In [1]: import numpy as np

In [2]: np.set_printoptions(precision=4, suppress=True, linewidth=140, sign=" ")

In [3]: def tidy(a):
   ...:     return np.round(a, 4) + 0
   ...: 

In [4]: A = np.load("sample17.npy")

In [5]: A
Out[5]: 
array([[ 0,  2],
       [ 0,  2]])

In [6]: # rows 0 and 1 are equal

In [7]: left, sig, VT = np.linalg.svd(A)

In [8]: tidy(sig)
Out[8]: array([ 2.8284,  0.    ])

In [9]: other = left[:, :1] @ np.diag(sig[:1]) @ VT[:1]

In [10]: tidy(np.linalg.norm(A - other) / np.linalg.norm(A))
Out[10]: np.float64(0.0)

In [11]: tidy(np.abs(A - other).max())
Out[11]: np.float64(0.0)

In [12]: tidy(other)
Out[12]: 
array([[ 0.,  2.],
       [ 0.,  2.]])

In [13]: np.linalg.matrix_rank(other)
Out[13]: np.int64(1)

In [14]: P = np.triu(np.array([[3, 2], [-3, 2]]), 1) + np.eye(2)

In [15]: other = P @ A @ np.linalg.inv(P)

In [16]: other
Out[16]: 
array([[ 0.,  6.],
       [ 0.,  2.]])

In [17]: np.trace(other), np.trace(A)
Out[17]: (np.float64(2.0), np.int64(2))

In [18]: np.poly(other)
Out[18]: array([ 1., -2.,  0.])

In [19]: tidy(np.linalg.det(other))
Out[19]: np.float64(0.0)

In [20]: A @ A
Out[20]: 
array([[ 0,  4],
       [ 0,  4]])

In [21]: np.linalg.matrix_power(A - np.diag(np.diag(A)), 2)
Out[21]: 
array([[ 0,  0],
       [ 0,  0]])

In [22]: C2 = A.T @ A

In [23]: np.diag(C2)
Out[23]: array([ 0,  8])

In [24]: tidy(np.linalg.svd(A, compute_uv=False) ** 2)
Out[24]: array([ 8.,  0.])

In [25]: np.allclose(C2, C2.T)
Out[25]: True

In [26]: feats = np.abs(np.array([[3, 1, 1], [1, 3, 0], [3, 0, 3]])) + np.eye(3)

In [27]: feats = feats / feats.sum(axis=1, keepdims=True)

In [28]: tidy(feats)
Out[28]: 
array([[ 0.6667,  0.1667,  0.1667],
       [ 0.2   ,  0.8   ,  0.    ],
       [ 0.4286,  0.    ,  0.5714]])

In [29]: # rows sum to 1

In [30]: rng = np.random.default_rng(59)

In [31]: lab = rng.permutation(3)

In [32]: lab
Out[32]: array([ 2,  0,  1])

In [33]: other = feats[lab][:, lab]

In [34]: tidy(np.trace(other))
Out[34]: np.float64(2.0381)

In [35]: tidy(np.linalg.det(other)), tidy(np.linalg.det(feats[lab]))
Out[35]: (np.float64(0.2286), np.float64(0.2286))

In [36]: tidy(np.diag(other))
Out[36]: array([ 0.5714,  0.6667,  0.8   ])

In [37]: np.allclose(other, feats)
Out[37]: False

In [38]: vec = np.array([-1, 0, 4])

In [39]: rhs = feats @ vec

In [40]: b, lr = np.zeros(3), 1 / np.linalg.norm(feats, 2) ** 2

In [41]: for i in range(15):
    ...:     b -= lr * feats.T @ (feats @ b - rhs)
    ...:     if i % 5 == 0: print(i, round(np.linalg.norm(feats @ b - rhs), 4))
    ...: 
0 1.1778
5 0.6464
10 0.4116

In [42]: tidy(np.linalg.cond(feats))
Out[42]: np.float64(3.4044)

In [43]: tidy(b)
Out[43]: array([-0.4407, -0.2277,  3.2671])

In [44]: tidy(np.sort(np.abs(np.linalg.eigvals(feats)))[::-1])
Out[44]: array([ 1.    ,  0.7211,  0.317 ])

In [45]: tidy(np.linalg.matrix_power(feats, 2))
Out[45]: 
array([[ 0.5492,  0.2444,  0.2063],
       [ 0.2933,  0.6733,  0.0333],
       [ 0.5306,  0.0714,  0.398 ]])

In [46]: tidy(feats.sum(axis=1))
Out[46]: array([ 1.,  1.,  1.])

In [47]: pr = np.eye(3)[0]

In [48]: for _ in range(5):
    ...:     pr = pr @ feats
    ...:     print(pr.round(4))
    ...: 
[ 0.6667  0.1667  0.1667]
[ 0.5492  0.2444  0.2063]
[ 0.5035  0.2871  0.2094]
[ 0.4828  0.3136  0.2036]
[ 0.4719  0.3313  0.1968]

In [49]: T = np.stack([feats, 5 * feats, feats[::-1]])

In [50]: tidy(np.linalg.norm(T, axis=(1, 2)))
Out[50]: array([ 1.3001,  6.5004,  1.3001])

In [51]: (T @ feats.T).shape
Out[51]: (3, 3, 3)

In [52]: tidy(T.sum(axis=0))
Out[52]: 
array([[ 4.4286,  1.    ,  1.5714],
       [ 1.4   ,  5.6   ,  0.    ],
       [ 3.2381,  0.1667,  3.5952]])

In [53]: np.linalg.matrix_rank(T)
Out[53]: array([ 3,  3,  3])

In [54]: evals, vecs = np.linalg.eig(feats)

In [55]: tidy(evals)
Out[55]: array([ 0.317 ,  1.    ,  0.7211])

In [56]: tidy(feats @ vecs[:, 0] - evals[0] * vecs[:, 0])
Out[56]: array([ 0.,  0.,  0.])

In [57]: tidy(np.prod(evals))
Out[57]: np.float64(0.2286)

In [58]: mat = np.loadtxt("layer1.csv", delimiter=",")

In [59]: mat
Out[59]: 
array([[-11.1587,  -0.5972,  -4.4707],
       [ -0.0149,  -0.9573,   0.1172],
       [ -2.6602,   0.2598,  -2.1565],
       [ -0.8631,  -0.6273,  -0.1175],
       [  2.3278,   2.1673,   0.2722],
       [ -0.4924,   2.4308,  -1.008 ],
       [ -1.5123,  -0.3795,   0.3438],
       [  5.9355,  -0.6088,   3.6405],
       [  0.9664,  -0.5731,   1.4013],
       [  2.0389,   1.8455,   0.5917],
       [ -0.9452,  -1.9728,  -1.0803],
       [ -0.2819,   1.8226,  -0.5984],
       [ -2.6688,   0.4422,  -0.8489],
       [ -0.5478,  -1.4161,   2.0049],
       [  3.7857,  -0.6737,   1.5458],
       [ -0.9939,   1.9463,  -0.4621],
       [ -1.9776,  -0.9753,  -1.6757],
       [  0.8269,   0.6135,   0.5615],
       [  0.7771,   0.5259,   0.178 ],
       [ -3.0585,  -0.3783,  -1.2018],
       [  2.579 ,  -0.7101,   2.0448],
       [  2.6195,   0.3737,   0.431 ],
       [  1.0125,  -0.17  ,  -0.1101],
       [  2.1882,   2.2499,   1.3029],
       [  0.8555,  -1.2181,   1.0734],
       [ -1.8233,  -1.2055,  -0.4286],
       [  2.6647,   0.2104,   0.89  ]])

In [60]: Q, Rm = np.linalg.qr(mat)

In [61]: tidy(Rm)
Out[61]: 
array([[15.7911,  1.0528,  6.9644],
       [ 0.    ,  6.2929, -1.5432],
       [ 0.    ,  0.    ,  3.4968]])

In [62]: tidy(Q @ Rm)
Out[62]: 
array([[-11.1587,  -0.5972,  -4.4707],
       [ -0.0149,  -0.9573,   0.1172],
       [ -2.6602,   0.2598,  -2.1565],
       [ -0.8631,  -0.6273,  -0.1175],
       [  2.3278,   2.1673,   0.2722],
       [ -0.4924,   2.4308,  -1.008 ],
       [ -1.5123,  -0.3795,   0.3438],
       [  5.9355,  -0.6088,   3.6405],
       [  0.9664,  -0.5731,   1.4013],
       [  2.0389,   1.8455,   0.5917],
       [ -0.9452,  -1.9728,  -1.0803],
       [ -0.2819,   1.8226,  -0.5984],
       [ -2.6688,   0.4422,  -0.8489],
       [ -0.5478,  -1.4161,   2.0049],
       [  3.7857,  -0.6737,   1.5458],
       [ -0.9939,   1.9463,  -0.4621],
       [ -1.9776,  -0.9753,  -1.6757],
       [  0.8269,   0.6135,   0.5615],
       [  0.7771,   0.5259,   0.178 ],
       [ -3.0585,  -0.3783,  -1.2018],
       [  2.579 ,  -0.7101,   2.0448],
       [  2.6195,   0.3737,   0.431 ],
       [  1.0125,  -0.17  ,  -0.1101],
       [  2.1882,   2.2499,   1.3029],
       [  0.8555,  -1.2181,   1.0734],
       [ -1.8233,  -1.2055,  -0.4286],
       [  2.6647,   0.2104,   0.89  ]])

In [63]: arr = np.load("x.npy")

In [64]: arr
Out[64]: 
array([[ 0.0798,  0.4777, -0.4777],
       [ 0.0997,  0.5717, -0.5717],
       [ 0.04  ,  0.2543, -0.2543],
       [-0.0599, -0.3714,  0.3714],
       [-0.1781, -0.8243,  0.8243],
       [-0.4136, -0.9935,  0.9935],
       [-0.04  , -0.2543,  0.2543],
       [-0.0798, -0.4777,  0.4777],
       [ 0.1391,  0.7211, -0.7211],
       [-0.1586, -0.7779,  0.7779],
       [ 0.3799,  0.989 , -0.989 ],
       [ 0.3095,  0.9693, -0.9693],
       [-0.1391, -0.7211,  0.7211]])

In [65]: # rank 2

In [66]: left, sig, VT = np.linalg.svd(arr)

In [67]: vecs = VT[:(sig > 1e-8).sum()]

In [68]: vec = arr[2] + 4 * arr[9] + rng.integers(2) * np.eye(3)[2]

In [69]: tidy(vec)
Out[69]: array([-0.5944, -2.8573,  3.8573])

In [70]: tidy(np.diag(vecs.T @ vecs))
Out[70]: array([ 1. ,  0.5,  0.5])

In [71]: tidy(np.linalg.norm(vec - vecs.T @ vecs @ vec))
Out[71]: np.float64(0.7071)

In [72]: np.allclose(vecs.T @ vecs @ vec, vec)
Out[72]: False

In [73]: np.linalg.matrix_rank(np.vstack([arr, vec]))
Out[73]: np.int64(3)

In [74]: np.linalg.cond(arr) > 100
Out[74]: np.True_

In [75]: [round(float(x), 4) for x in np.linalg.svd(arr, compute_uv=False)[:3]]
Out[75]: [3.6111, 0.236, 0.0]

In [76]: np.argsort(-np.linalg.norm(arr, axis=0).round(6), kind="stable")[:3]
Out[76]: array([ 1,  2,  0])

In [77]: np.linalg.matrix_rank(arr, rtol=0.1)
Out[77]: np.int64(1)

In [78]: other = arr / np.sqrt((arr ** 2).mean(axis=1, keepdims=True))

In [79]: tidy(np.linalg.norm(other, axis=1))
Out[79]: array([ 1.7321,  1.7321,  1.7321,  1.7321,  1.7321,  1.7321,  1.7321,  1.7321,  1.7321,  1.7321,  1.7321,  1.7321,  1.7321])

In [80]: np.linalg.matrix_rank(other) == np.linalg.matrix_rank(arr)
Out[80]: np.True_
